$ ipython --no-banner

In [1]: import numpy as np

In [2]: from numpy import linalg as LA

In [3]: np.set_printoptions(precision=1, suppress=True, linewidth=140)

In [4]: rd = lambda a: np.round(a, 1) + 0

In [5]: W0 = np.load("test1.npy")

In [6]: W0
Out[6]: 
array([[ 0.9,  1.9,  0. ],
       [ 1. ,  2. ,  0.1],
       [ 1. ,  1.9,  0.1],
       [ 1.1,  2.1, -0.1],
       [ 1. ,  2.1, -0.1],
       [ 1.1,  2. ,  0. ],
       [ 1. ,  2. , -0.3],
       [ 2.1, -0.1,  0.1],
       [ 1.9,  0.2,  0. ],
       [ 2.1,  0. , -0.1],
       [ 1.8,  0. ,  0.2],
       [ 1.9, -0.1,  0.1],
       [ 2. , -0.1,  0. ],
       [ 2. ,  0. ,  0.1],
       [ 1. ,  0. ,  0.8],
       [ 1.1,  0.1,  1.1],
       [ 1.1,  0.1,  1. ],
       [ 0.9,  0.1,  1.1],
       [ 1. , -0.1,  0.8],
       [ 0.9,  0.1,  1. ],
       [ 0.9, -0.2,  0.9]])

In [7]: idx = W0[:, 2] > np.median(W0[:, 2])

In [8]: f = W0[idx].mean(axis=0) - W0[~idx].mean(axis=0)

In [9]: np.argsort(-np.abs(f).round(6), kind="stable")
Out[9]: array([1, 2, 0])

In [10]: rd((((W0 - W0.mean(axis=0)) @ f > 0) == idx).mean())
Out[10]: np.float64(0.8)

In [11]: idx.astype(int)
Out[11]: array([0, 0, 0, 0, 0, 0, 0, 0, 0, 0, 1, 0, 0, 0, 1, 1, 1, 1, 1, 1, 1])

In [12]: rng = np.random.default_rng(8739)

In [13]: idx = rng.integers(0, 2, 2)

In [14]: data = (idx[:, None] == idx) * 2 + np.eye(2)

In [15]: data
Out[15]: 
array([[3., 0.],
       [0., 3.]])

In [16]: O, Rm = LA.qr(data)

In [17]: O.T @ O
Out[17]: 
array([[1., 0.],
       [0., 1.]])

In [18]: np.trace(O @ O.T)
Out[18]: np.float64(2.0)

In [19]: O
Out[19]: 
array([[ 1.,  0.],
       [-0.,  1.]])

In [20]: Rm
Out[20]: 
array([[3., 0.],
       [0., 3.]])

In [21]: O @ Rm
Out[21]: 
array([[3., 0.],
       [0., 3.]])

In [22]: idx = rng.permutation(2)

In [23]: other = data[:, idx] * rng.choice([-1, 1], 2)

In [24]: other
Out[24]: 
array([[3., 0.],
       [0., 3.]])

In [25]: U, _, Vt = LA.svd(data.T @ other)

In [26]: idx
Out[26]: array([0, 1])

In [27]: E = np.array([[2, 0, 0], [2, 2, 2], [1, 1, 2]])

In [28]: E
Out[28]: 
array([[2, 0, 0],
       [2, 2, 2],
       [1, 1, 2]])

In [29]: P = np.triu(np.array([[2, -1, -3], [3, 0, 0], [1, -2, 3]]), 1) + np.eye(3)

In [30]: other = P @ E @ LA.inv(P)

In [31]: np.trace(other), np.trace(E)
Out[31]: (np.float64(6.0), np.int64(6))

In [32]: P @ E - E @ P
Out[32]: 
array([[-5., -3., -2.],
       [ 0.,  2.,  6.],
       [ 0.,  1.,  3.]])

In [33]: rd(LA.norm(E, "nuc"))
Out[33]: np.float64(6.6)

In [34]: rd(LA.norm(E[2] - E[0]))
Out[34]: np.float64(2.4)

In [35]: LA.norm(E, axis=1).argmax()
Out[35]: np.int64(1)

In [36]: idx = rng.permutation(3)

In [37]: idx
Out[37]: array([1, 2, 0])

In [38]: other = E[idx][:, idx]

In [39]: np.trace(other)
Out[39]: np.int64(6)

In [40]: np.allclose(other, E)
Out[40]: False

In [41]: rd(np.sort(np.abs(LA.eigvals(other))))
Out[41]: array([0.6, 2. , 3.4])

In [42]: rd(LA.det(other)), rd(LA.det(E[idx]))
Out[42]: (np.float64(4.0), np.float64(4.0))

In [43]: np.diag(other)
Out[43]: array([2, 2, 2])

In [44]: f = np.array([-1, 4, -1])

In [45]: other = E + np.outer(f, np.eye(3)[1])

In [46]: rd(LA.det(other) / LA.det(E)), rd(1 + LA.solve(E, f)[1])
Out[46]: (np.float64(6.5), np.float64(6.5))

In [47]: LA.matrix_rank(other - E)
Out[47]: np.int64(1)

In [48]: X = np.load("a.npy")

In [49]: X
Out[49]: 
array([[ 1., -3.],
       [ 0., -8.]])

In [50]: np.kron(np.eye(2, dtype=int), X)
Out[50]: 
array([[ 1., -3.,  0., -0.],
       [ 0., -8.,  0., -0.],
       [ 0., -0.,  1., -3.],
       [ 0., -0.,  0., -8.]])

In [51]: np.poly(X)
Out[51]: array([ 1.,  7., -8.])

In [52]: np.einsum("ij,ji->", X, X)
Out[52]: np.float64(65.0)

In [53]: x0 = np.array([3, -4])

In [54]: target = X @ x0

In [55]: target
Out[55]: array([15., 32.])

In [56]: rd(LA.solve(X, X[:, 1]))
Out[56]: array([0., 1.])

In [57]: rd(LA.solve(X, target))
Out[57]: array([ 3., -4.])

In [58]: P = np.triu(np.array([[0, -2], [3, 1]]), 1) + np.eye(2)

In [59]: other = P @ X @ LA.inv(P)

In [60]: P @ X - X @ P
Out[60]: 
array([[ 0., 18.],
       [ 0.,  0.]])

In [61]: rd(LA.det(other))
Out[61]: np.float64(-8.0)

In [62]: np.trace(other), np.trace(X)
Out[62]: (np.float64(-7.0), np.float64(-7.0))

In [63]: np.poly(other)
Out[63]: array([ 1.,  7., -8.])

In [64]: LA.matrix_rank(other)
Out[64]: np.int64(2)

In [65]: other = np.array([[1, 1], [1, -1]])

In [66]: K = np.kron(other, np.kron(other, other))[rng.permutation(8)][:4]

In [67]: K
Out[67]: 
array([[ 1, -1, -1,  1,  1, -1, -1,  1],
       [ 1, -1,  1, -1, -1,  1, -1,  1],
       [ 1,  1,  1,  1, -1, -1, -1, -1],
       [ 1,  1, -1, -1, -1, -1,  1,  1]])

In [68]: other = K + rng.integers(-2, 3, (4, 2)) @ rng.integers(-2, 3, (2, 8))

In [69]: other
Out[69]: 
array([[-3,  3, -3,  0,  4,  0, -3,  2],
       [ 0, -3,  5,  1, -4, -1,  0,  2],
       [ 1,  5, -5, -2,  4,  2, -3, -2],
       [-2,  3, -1, -1,  0, -1,  0,  2]])

In [70]: other - K
Out[70]: 
array([[-4,  4, -2, -1,  3,  1, -2,  1],
       [-1, -2,  4,  2, -3, -2,  1,  1],
       [ 0,  4, -6, -3,  5,  3, -2, -1],
       [-3,  2,  0,  0,  1,  0, -1,  1]])

In [71]: np.abs(other - K).sum(axis=1)
Out[71]: array([18, 16, 24,  8])

In [72]: rd(LA.svd(other - K, compute_uv=False))
Out[72]: array([13.1,  6. ,  0. ,  0. ])

In [73]: K.reshape(2, -1)
Out[73]: 
array([[ 1, -1, -1,  1,  1, -1, -1,  1,  1, -1,  1, -1, -1,  1, -1,  1],
       [ 1,  1,  1,  1, -1, -1, -1, -1,  1,  1, -1, -1, -1, -1,  1,  1]])

In [74]: t3 = K.reshape(4, 2, -1)

In [75]: t3.shape
Out[75]: (4, 2, 4)

In [76]: np.einsum("ihd,ihd->ih", t3, t3)
Out[76]: 
array([[4, 4],
       [4, 4],
       [4, 4],
       [4, 4]])

In [77]: np.einsum("ihd,jhd->hij", t3, t3).shape
Out[77]: (2, 4, 4)

In [78]: w, V = LA.eig(E)

In [79]: rd(np.sort(LA.eigvals(LA.inv(E))))
Out[79]: array([0.3, 0.5, 1.7])

In [80]: E @ V[:, 0] - w[0] * V[:, 0]
Out[80]: array([0., 0., 0.])

In [81]: other = K[0, 0] * K[1:] - np.outer(K[1:, 0], K[0])

In [82]: other
Out[82]: 
array([[ 0,  0,  2, -2, -2,  2,  0,  0],
       [ 0,  2,  2,  0, -2,  0,  0, -2],
       [ 0,  2,  0, -2, -2,  0,  2,  0]])

In [83]: LA.matrix_rank(other), LA.matrix_rank(K)
Out[83]: (np.int64(3), np.int64(4))

In [84]: np.flatnonzero(~other.round(6).any(axis=1))
Out[84]: array([], dtype=int64)

In [85]: mat = np.load("run8.npy")

In [86]: rd(mat)
Out[86]: 
array([[0. , 0. , 0. , 0. ],
       [0. , 0.5, 0.3, 0.4],
       [0. , 0.3, 0.2, 0.2],
       [0. , 0.4, 0.2, 0.3]])

In [87]: x0 = np.array([0, 1, 0, 1])

In [88]: h1 = np.maximum(mat @ x0, 0)

In [89]: rd(np.maximum(mat @ x0, 0) - np.maximum(-mat @ x0, 0))
Out[89]: array([0.1, 0.9, 0.6, 0.7])

In [90]: np.flatnonzero(h1 > 1e-9)
Out[90]: array([0, 1, 2, 3])

In [91]: F = np.loadtxt("m.csv", delimiter=",")

In [92]: F
Out[92]: 
array([[  3.,  -4.,   0.,  -2.],
       [ -5.,  -3.,  -3.,   1.],
       [ -1.,   4.,  -3.,  -4.],
       [ -7., -10.,  -6.,   0.]])

In [93]: U, s, Vt = LA.svd(F)

In [94]: V = Vt[:(s > 1e-8).sum()]

In [95]: x0 = F[1] + -3 * F[3] + rng.integers(2) * np.eye(4)[0]

In [96]: x0
Out[96]: array([16., 27., 15.,  1.])

In [97]: rd(V.T @ V)
Out[97]: 
array([[ 0.8,  0. ,  0.3, -0.2],
       [ 0. ,  1. ,  0.1,  0. ],
       [ 0.3,  0.1,  0.5,  0.4],
       [-0.2,  0. ,  0.4,  0.7]])

In [98]: LA.matrix_rank(np.vstack([F, x0]))
Out[98]: np.int64(3)

In [99]: rd(LA.norm(x0 - V.T @ V @ x0))
Out[99]: np.float64(0.0)

In [100]: np.allclose(V.T @ V @ x0, x0)
Out[100]: True

In [101]: W2 = 20 * np.array([[-0.4, -0.3, -0.4], [0.3, 0.6, -0.6]])

In [102]: idx = rng.integers(0, 2, 16)

In [103]: M = W2[idx] + rng.normal(size=(16, 3))

In [104]: rd(M)
Out[104]: 
array([[ -6.7,  -4.3,  -9.1],
       [ -6.7,  -5.4,  -8.1],
       [ -6.7,  -6.4,  -9. ],
       [ -6.6,  -5.8,  -7.5],
       [  4.6,  11. , -12.2],
       [ -7.4,  -5.5,  -8.9],
       [ -7.8,  -3.5,  -6.9],
       [ -9.2,  -7.1,  -8.6],
       [ -8. ,  -5.3,  -8.3],
       [  6. ,  12.8, -11.8],
       [ -7.4,  -8.3,  -6.9],
       [ -6.7,  -5. ,  -7.8],
       [  7.2,  12.2, -12.9],
       [ -7.5,  -6.6,  -9.7],
       [ -9.8,  -6.3,  -8.1],
       [ -9.2,  -7.1,  -7.6]])

In [105]: Xc = (M - M.mean(axis=0)) / M.std(axis=0)

In [106]: rd(Xc.std(axis=0))
Out[106]: array([1., 1., 1.])

In [107]: coef = LA.lstsq(np.delete(Xc, 2, axis=1), Xc[:, 2])[0]

In [108]: rd(coef)
Out[108]: array([-0.7, -0.2])

In [109]: rd(1 - np.var(Xc[:, 2] - np.delete(Xc, 2, axis=1) @ coef))
Out[109]: np.float64(0.8)

In [110]: np.abs(coef).argmax()
Out[110]: np.int64(0)

In [111]: O, V = LA.qr(M[:, :2])[0], LA.qr(M[:, 2:])[0]

In [112]: s = LA.svd(O.T @ V, compute_uv=False)

In [113]: rd(s)
Out[113]: array([0.9])

In [114]: rd(LA.norm(O @ O.T - V @ V.T, 2))
Out[114]: np.float64(1.0)

In [115]: Xc = M - M.mean(axis=0)

In [116]: V = LA.svd(Xc)[2][:2]

In [117]: other = Xc - Xc @ V.T @ V

In [118]: LA.norm(other, axis=1).round(6).argmax()
Out[118]: np.int64(10)

In [119]: rd(np.diag(V.T @ V))
Out[119]: array([0.8, 1. , 0.2])

In [120]: rd(other.std(axis=0))
Out[120]: array([0.3, 0.1, 0.6])

In [121]: rd(F @ LA.pinv(F) @ F)
Out[121]: 
array([[  3.,  -4.,   0.,  -2.],
       [ -5.,  -3.,  -3.,   1.],
       [ -1.,   4.,  -3.,  -4.],
       [ -7., -10.,  -6.,   0.]])

In [122]: x0 = np.array([2, -3, 1])

In [123]: LA.norm(M @ x0) <= LA.norm(M, 2) * LA.norm(x0) + 1e-9
Out[123]: np.True_

In [124]: rd(np.einsum("ij,j->i", M, x0))
Out[124]: array([ -9.4,  -5.3,  -3.2,  -3.4, -36. ,  -7.2, -11.9,  -5.5,  -8.2, -38.4,   3.3,  -6.4, -35.1,  -5. ,  -9. ,  -4.9])

In [125]: rd(M @ x0)
Out[125]: array([ -9.4,  -5.3,  -3.2,  -3.4, -36. ,  -7.2, -11.9,  -5.5,  -8.2, -38.4,   3.3,  -6.4, -35.1,  -5. ,  -9. ,  -4.9])

In [126]: rd(M @ (2 * x0))
Out[126]: array([-18.7, -10.6,  -6.4,  -6.8, -72. , -14.4, -23.8, -11.1, -16.3, -76.8,   6.5, -12.7, -70.1, -10. , -17.9,  -9.8])

In [127]: rd((M * x0).sum(axis=1))
Out[127]: array([ -9.4,  -5.3,  -3.2,  -3.4, -36. ,  -7.2, -11.9,  -5.5,  -8.2, -38.4,   3.3,  -6.4, -35.1,  -5. ,  -9. ,  -4.9])

In [128]: np.sign((M @ x0).round(6))
Out[128]: array([-1., -1., -1., -1., -1., -1., -1., -1., -1., -1.,  1., -1., -1., -1., -1., -1.])

In [129]: rd(M @ np.eye(3)[1])
Out[129]: array([-4.3, -5.4, -6.4, -5.8, 11. , -5.5, -3.5, -7.1, -5.3, 12.8, -8.3, -5. , 12.2, -6.6, -6.3, -7.1])

In [130]: (M @ x0).argmax()
Out[130]: np.int64(10)
